% ipython --no-banner

In [1]: import numpy as np

In [2]: from numpy import linalg as LA

In [3]: np.set_printoptions(precision=1, suppress=True, linewidth=100, floatmode="fixed")

In [4]: r0 = np.array([1, 0, 2, 3])

In [5]: g = np.array([2, 4, 5, 3, 4, 2, 3, 4, 1])

In [6]: feats = np.outer(r0, g)

In [7]: print(feats)
[[ 2  4  5  3  4  2  3  4  1]
 [ 0  0  0  0  0  0  0  0  0]
 [ 4  8 10  6  8  4  6  8  2]
 [ 6 12 15  9 12  6  9 12  3]]

In [8]: print(LA.matrix_rank(feats, rtol=0.1))
1

In [9]: print([round(float(x), 1) for x in LA.svd(feats, compute_uv=False)[:3]])
[37.4, 0.0, 0.0]

In [10]: rng = np.random.default_rng(24)

In [11]: mat = rng.normal(size=(35, 8))

In [12]: mat = 5 * mat / LA.norm(mat, axis=1, keepdims=True)

In [13]: print(mat.round(1) + 0)
[[ 2.9  0.7 -2.5 -0.4 -0.7 -0.5  1.3 -2.7]
 [ 1.8 -2.1 -0.4  1.7  1.2 -1.3  3.3  0.7]
 [-1.7  0.1 -1.5  0.8 -2.3  0.8 -3.1  1.9]
 [ 0.4  1.9 -1.0 -2.9 -1.9 -0.3  2.7  0.8]
 [ 2.4 -1.6 -1.0 -0.6  2.2 -1.0 -0.5  3.0]
 [-1.2  0.0 -1.9 -0.3  1.1  1.7 -1.9 -3.5]
 [ 0.7  2.1 -0.9  0.3  0.0 -2.7 -3.4 -0.1]
 [ 0.9 -2.8 -0.6 -1.5 -1.8 -2.4  2.2  0.0]
 [-0.9 -2.0  1.5 -2.1  0.6 -3.1  1.3 -1.3]
 [ 0.8 -2.4 -1.2 -1.9  2.3 -1.0 -0.2 -2.7]
 [-1.7 -2.9 -0.3 -1.7  2.4 -1.6  1.5 -0.4]
 [ 0.9 -2.3 -0.3 -0.6 -2.0  1.0 -3.6 -0.6]
 [-0.7  0.0 -2.8  1.3 -2.3 -1.6 -2.4 -1.1]
 [ 0.3  3.2 -3.2  0.9  0.9  1.6  0.2  0.4]
 [ 3.0  0.1  0.2 -0.1  0.7  3.0 -1.7  2.0]
 [-4.0  0.7 -0.8  2.0  1.3  1.2  0.9  0.5]
 [-3.6  0.4 -2.5  1.7 -1.3 -0.1 -1.0  0.0]
 [ 0.1  0.6 -1.8  2.0 -1.6 -0.4 -3.8  0.3]
 [ 2.4  3.0  1.1  1.0 -2.2 -1.4 -0.9  0.1]
 [-3.6 -1.4  1.2  0.1 -0.7 -2.8  0.5  0.2]
 [ 2.2 -0.2  1.4 -2.3  2.6 -2.4 -0.3 -0.8]
 [-1.5 -0.9 -1.4 -0.1  0.2  2.0  2.2  3.3]
 [ 0.4 -1.3  2.9  0.5 -3.5  0.8 -0.4 -1.1]
 [-2.8 -0.3 -3.5  0.4 -1.2 -1.2  1.2  0.7]
 [ 2.4  0.6 -1.7 -0.2  2.5  2.6 -1.5  0.9]
 [-1.0 -0.7 -3.0 -3.2 -0.7  0.2  0.7 -1.8]
 [-0.5  0.0 -0.4 -4.3 -1.7  0.0  0.7 -1.6]
 [ 1.1 -3.9  1.4 -1.1 -0.2 -1.4 -1.7 -0.6]
 [-0.3 -3.3  1.6 -1.5 -0.2 -2.2 -2.1 -0.5]
 [-2.6  0.9 -2.5  0.4 -2.2 -0.7 -1.5  1.8]
 [ 3.0 -1.2  0.5  0.1  1.1  1.7  3.2 -0.1]
 [-3.3  0.9 -0.9 -0.5  1.8  2.4 -0.1  1.9]
 [ 0.8  1.6 -0.6  2.9 -1.7 -0.1  1.9 -2.5]
 [ 0.4  0.5  1.1  2.5 -3.5  1.3  0.4  1.7]
 [ 1.4 -1.8 -1.5 -2.6  2.6 -1.7  0.5 -0.8]]

In [14]: cen = mat - mat.mean(axis=0)

In [15]: evecs = LA.svd(cen)[2][:5]

In [16]: B = cen - cen @ evecs.T @ evecs

In [17]: print(B.std(axis=0))
[0.4 0.8 0.8 1.0 0.7 1.0 0.1 0.8]

In [18]: print(np.round(np.cov(cen @ evecs.T, rowvar=False), 1) + 0)
[[6.3 0.0 0.0 0.0 0.0]
 [0.0 4.1 0.0 0.0 0.0]
 [0.0 0.0 3.9 0.0 0.0]
 [0.0 0.0 0.0 3.1 0.0]
 [0.0 0.0 0.0 0.0 2.7]]

In [19]: print((cen @ evecs.T).std(axis=0))
[2.5 2.0 2.0 1.7 1.6]
